$ ipython --no-banner

In [1]: import numpy as np

In [2]: import numpy.linalg as la

In [3]: np.set_printoptions(precision=2, suppress=True, linewidth=160)

In [4]: def tidy(a):
   ...:     return np.round(a, 2) + 0
   ...: 

In [5]: A = np.loadtxt("arr.csv", delimiter=",")

In [6]: tidy(A)
Out[6]: 
array([[ 0.38, -0.29, -0.16, -0.18, -0.31,  0.01],
       [-0.29,  0.43, -0.25,  0.26,  0.16, -0.08],
       [-0.16, -0.25,  0.89,  0.09,  0.04, -0.02],
       [-0.18,  0.26,  0.09,  0.56, -0.27, -0.25],
       [-0.31,  0.16,  0.04, -0.27,  0.62,  0.2 ],
       [ 0.01, -0.08, -0.02, -0.25,  0.2 ,  0.13]])

In [7]: # a projection of rank 3

In [8]: x = np.array([1, -2, 2, -1, 1, -1])

In [9]: a = np.maximum(A @ x, 0)

In [10]: tidy(np.maximum(A @ (3 * x), 0))
Out[10]: array([1.43, 0.  , 6.21, 0.  , 0.38, 1.39])

In [11]: tidy(np.tanh(A @ x))
Out[11]: array([ 0.44, -0.93,  0.97, -0.8 ,  0.13,  0.43])

In [12]: np.flatnonzero(a > 1e-9)
Out[12]: array([0, 2, 4, 5])

In [13]: r = la.matrix_rank(A)

In [14]: r
Out[14]: np.int64(3)

In [15]: ns = la.svd(A)[2][r:].T

In [16]: print(ns.shape)
(6, 3)

In [17]: print(tidy(ns @ ns.T))
[[ 0.62  0.29  0.16  0.18  0.31 -0.01]
 [ 0.29  0.57  0.25 -0.26 -0.16  0.08]
 [ 0.16  0.25  0.11 -0.09 -0.04  0.02]
 [ 0.18 -0.26 -0.09  0.44  0.27  0.25]
 [ 0.31 -0.16 -0.04  0.27  0.38 -0.2 ]
 [-0.01  0.08  0.02  0.25 -0.2   0.87]]

In [18]: ev, evecs = la.eigh(A)

In [19]: x = np.array([1, 1, 1, 2, -1, 1])

In [20]: tidy(evecs * np.abs(ev) @ evecs.T)
Out[20]: 
array([[ 0.38, -0.29, -0.16, -0.18, -0.31,  0.01],
       [-0.29,  0.43, -0.25,  0.26,  0.16, -0.08],
       [-0.16, -0.25,  0.89,  0.09,  0.04, -0.02],
       [-0.18,  0.26,  0.09,  0.56, -0.27, -0.25],
       [-0.31,  0.16,  0.04, -0.27,  0.62,  0.2 ],
       [ 0.01, -0.08, -0.02, -0.25,  0.2 ,  0.13]])

In [21]: tidy(np.abs(A).sum(axis=1).max()), tidy(np.abs(ev).max())
Out[21]: (np.float64(1.62), np.float64(1.0))

In [22]: arr = np.load("w.npy")

In [23]: tidy(arr)
Out[23]: 
array([[0.25, 0.  , 0.29, 0.17, 0.12, 0.17],
       [0.3 , 0.1 , 0.23, 0.03, 0.03, 0.3 ],
       [0.27, 0.13, 0.17, 0.17, 0.1 , 0.17],
       [0.18, 0.18, 0.14, 0.07, 0.32, 0.11],
       [0.16, 0.  , 0.18, 0.18, 0.24, 0.24],
       [0.29, 0.06, 0.  , 0.26, 0.23, 0.16]])

In [24]: print(tidy(A.reshape(2, -1)))
[[ 0.38 -0.29 -0.16 -0.18 -0.31  0.01 -0.29  0.43 -0.25  0.26  0.16 -0.08 -0.16 -0.25  0.89  0.09  0.04 -0.02]
 [-0.18  0.26  0.09  0.56 -0.27 -0.25 -0.31  0.16  0.04 -0.27  0.62  0.2   0.01 -0.08 -0.02 -0.25  0.2   0.13]]

In [25]: tidy(A.ravel(order="F"))
Out[25]: 
array([ 0.38, -0.29, -0.16, -0.18, -0.31,  0.01, -0.29,  0.43, -0.25,  0.26,  0.16, -0.08, -0.16, -0.25,  0.89,  0.09,  0.04, -0.02, -0.18,  0.26,  0.09,
        0.56, -0.27, -0.25, -0.31,  0.16,  0.04, -0.27,  0.62,  0.2 ,  0.01, -0.08, -0.02, -0.25,  0.2 ,  0.13])

In [26]: blk = A.reshape(6, 2, -1)

In [27]: blk.shape
Out[27]: (6, 2, 3)

In [28]: tidy(blk.sum(axis=1))
Out[28]: 
array([[ 0.2 , -0.59, -0.15],
       [-0.03,  0.59, -0.32],
       [-0.07, -0.21,  0.87],
       [ 0.39, -0.01, -0.16],
       [-0.58,  0.78,  0.24],
       [-0.24,  0.13,  0.11]])

In [29]: np.einsum("ihd,jhd->hij", blk, blk).shape
Out[29]: (2, 6, 6)

In [30]: x = np.array([7, 8, 9, 8, 1, 3])

In [31]: a = np.maximum(arr @ x, 0)

In [32]: print(np.flatnonzero(a > 1e-9))
[0 1 2 3 4 5]

In [33]: tidy(np.tanh(arr @ x))
Out[33]: array([1., 1., 1., 1., 1., 1.])

In [34]: tidy(a)
Out[34]: array([6.33, 6.2 , 6.37, 5.18, 5.18, 5.32])

In [35]: tidy(np.maximum(arr @ (3 * x), 0))
Out[35]: array([19.  , 18.6 , 19.1 , 15.54, 15.55, 15.97])

In [36]: left, s, Vh = la.svd(arr, full_matrices=False)

In [37]: tidy(np.cumsum(s ** 2) / np.sum(s ** 2))
Out[37]: array([0.84, 0.92, 0.96, 0.99, 1.  , 1.  ])

In [38]: print(tidy(left.T @ left))
[[1. 0. 0. 0. 0. 0.]
 [0. 1. 0. 0. 0. 0.]
 [0. 0. 1. 0. 0. 0.]
 [0. 0. 0. 1. 0. 0.]
 [0. 0. 0. 0. 1. 0.]
 [0. 0. 0. 0. 0. 1.]]

In [39]: tidy(np.sqrt((s ** 2).sum())), tidy(la.norm(arr))
Out[39]: (np.float64(1.14), np.float64(1.14))

In [40]: tidy(np.abs(Vh[0]))
Out[40]: array([0.57, 0.18, 0.4 , 0.35, 0.4 , 0.45])

In [41]: (s > 1e-8).sum()
Out[41]: np.int64(6)

In [42]: print(left.shape, s.shape, Vh.shape)
(6, 6) (6,) (6, 6)

In [43]: np.allclose(left * s @ Vh, arr)
Out[43]: True
